>>> import numpy as np
>>> from numpy import linalg as LA
>>> np.set_printoptions(suppress=True, linewidth=140)
>>> rnd = lambda a: np.round(a, 2) + 0
>>> m1 = np.load("block4.npy")
>>> m1
array([[ 1., -3.,  0.],
       [-3.,  1.,  0.],
       [ 0.,  0.,  6.]])
>>> # symmetric, so the eigenvalues are real
>>> ang = np.radians(15)
>>> R = np.eye(3)
>>> R[2, 2] = R[1, 1] = np.cos(ang)
>>> R[2, 1], R[1, 2] = -np.sin(ang), np.sin(ang)
>>> rnd(R)
array([[ 1.  ,  0.  ,  0.  ],
       [ 0.  ,  0.97,  0.26],
       [ 0.  , -0.26,  0.97]])
>>> Y = m1 @ R.T
>>> np.allclose(LA.norm(m1, axis=1), LA.norm(Y, axis=1))
True
>>> rnd(np.abs(Y - m1).max(axis=0))
array([0.  , 1.55, 0.78])
>>> rng = np.random.default_rng(455091)
>>> lab = rng.permutation(3)
>>> lab
array([1, 0, 2])
>>> Y = m1[lab][:, lab]
>>> np.diag(Y)
array([1., 1., 6.])
>>> rnd(LA.det(Y)), rnd(LA.det(m1[lab]))
(np.float64(-48.0), np.float64(48.0))
>>> np.allclose(Y, m1)
True
>>> W0 = np.array([[3, 0, 0, 0], [0, -4, 0, 0], [0, 0, -6, 0], [0, 0, 0, 9]])
>>> hat = np.triu(np.array([[0, 0, 2, 2], [0, 4, 5, 5], [3, 0, 3, 1], [3, 3, 5, 4]]), 1) + np.eye(4)
>>> Y = hat @ W0 @ LA.inv(hat)
>>> LA.matrix_rank(Y)
np.int64(4)
>>> np.trace(Y), np.trace(W0)
(np.float64(2.0), np.int64(2))
>>> np.poly(Y)
array([  1.,  -2., -69., -18., 648.])
>>> Y = LA.invert(W0)
Traceback (most recent call last):
  File "<python-input-28>", line 1, in <module>
    Y = LA.invert(W0)
        ^^^^^^^^^
AttributeError: module 'numpy.linalg' has no attribute 'invert'
>>> Y = LA.inv(W0)
>>> rnd(LA.slogdet(W0)[0])
np.float64(1.0)
>>> np.allclose(Y, W0.T)
False
>>> ev, vecs = LA.eigh(m1)
>>> x0 = np.array([-1, 0, -1])
>>> x0 @ m1 @ x0 / (x0 @ x0), ev[0], ev[-1]
(np.float64(3.5), np.float64(-2.0), np.float64(6.0))
>>> x0 @ m1 @ x0
np.float64(7.0)
>>> rnd(LA.eigvalsh(m1[1:, 1:]))
array([1., 6.])
>>> ev, vecs = LA.eigh(W0)
>>> vecs @ np.diag(ev) @ vecs.T
array([[ 3.,  0.,  0.,  0.],
       [ 0., -4.,  0.,  0.],
       [ 0.,  0., -6.,  0.],
       [ 0.,  0.,  0.,  9.]])
>>> vecs.T @ W0 @ vecs
array([[-6.,  0.,  0.,  0.],
       [ 0., -4.,  0.,  0.],
       [ 0.,  0.,  3.,  0.],
       [ 0.,  0.,  0.,  9.]])
>>> rnd(LA.eigvalsh(W0 + 5 * np.eye(4)))
array([-1.,  1.,  8., 14.])
>>> np.abs(vecs[:, -1])
array([0., 0., 0., 1.])
>>> rnd(LA.eigvalsh(W0).min())
np.float64(-6.0)
>>> try:
...     LA.cholesky(W0)
... except LA.LinAlgError as e:
...     print(repr(e))
... 
LinAlgError('Matrix is not positive definite')
